$ ipython --no-banner

In [1]: import numpy as np

In [2]: import numpy.linalg as la

In [3]: np.set_printoptions(suppress=True, linewidth=100)

In [4]: tidy = lambda a: np.round(a, 2) + 0

In [5]: M = np.array([[-0.9, -2.0, 0.7],
   ...:     [-0.5, 1.4, -1.1],
   ...:     [0.1, -0.3, 1.3],
   ...:     [0.1, 0.3, -0.8],
   ...:     [-1.0, 0.1, 1.0],
   ...:     [-1.0, 0.6, -0.4],
   ...:     [0.8, 1.0, 0.3],
   ...:     [0.1, -0.6, -1.2],
   ...:     [-0.4, 3.1, 1.7],
   ...:     [-2.1, 0.0, -0.1]])

In [6]: rng = np.random.default_rng(559955)

In [7]: M[:, 1] = -3 * M[:, 0] + 0.05 * rng.normal(size=10)

In [8]: tidy(M)
Out[8]: 
array([[-0.9 ,  2.75,  0.7 ],
       [-0.5 ,  1.59, -1.1 ],
       [ 0.1 , -0.32,  1.3 ],
       [ 0.1 , -0.31, -0.8 ],
       [-1.  ,  3.  ,  1.  ],
       [-1.  ,  2.95, -0.4 ],
       [ 0.8 , -2.44,  0.3 ],
       [ 0.1 , -0.26, -1.2 ],
       [-0.4 ,  1.2 ,  1.7 ],
       [-2.1 ,  6.43, -0.1 ]])

In [9]: la.cond(M) > 100
Out[9]: np.True_

In [10]: la.matrix_rank(M, rtol=0.1)
Out[10]: np.int64(2)

In [11]: w1 = np.array([[-3, 1, 3, 3, -1, 0], [-2, 1, 0, 0, 1, 3], [2, -3, -1, -1, 2, -2]])

In [12]: b = np.array([0, -2, -1, 1, 0, 0])

In [13]: hid = np.maximum(M @ w1 + b, 0)

In [14]: (hid > 0).mean(axis=0)
Out[14]: array([0.3, 0.5, 0.3, 0.4, 0.6, 0.8])

In [15]: C = np.array([[7, 4, 2], [0, 7, 8], [5, 8, 5], [0, 6, 4], [2, 4, 0], [8, 6, 1]])

In [16]: (hid @ C).round(6).argmax(axis=1)
Out[16]: array([0, 1, 0, 1, 0, 0, 1, 1, 1, 0])

In [17]: theta = np.radians(15)

In [18]: R = np.eye(3)

In [19]: R[2, 2] = R[1, 1] = np.cos(theta)

In [20]: R[2, 1], R[1, 2] = -np.sin(theta), np.sin(theta)

In [21]: tidy(R)
Out[21]: 
array([[ 1.  ,  0.  ,  0.  ],
       [ 0.  ,  0.97,  0.26],
       [ 0.  , -0.26,  0.97]])

In [22]: Y = M @ R.T

In [23]: np.allclose(M @ M.T, Y @ Y.T)
Out[23]: True

In [24]: tidy(la.svd(M, compute_uv=False)), tidy(la.svd(Y, compute_uv=False))
Out[24]: (array([9.23, 3.08, 0.04]), array([9.23, 3.08, 0.04]))
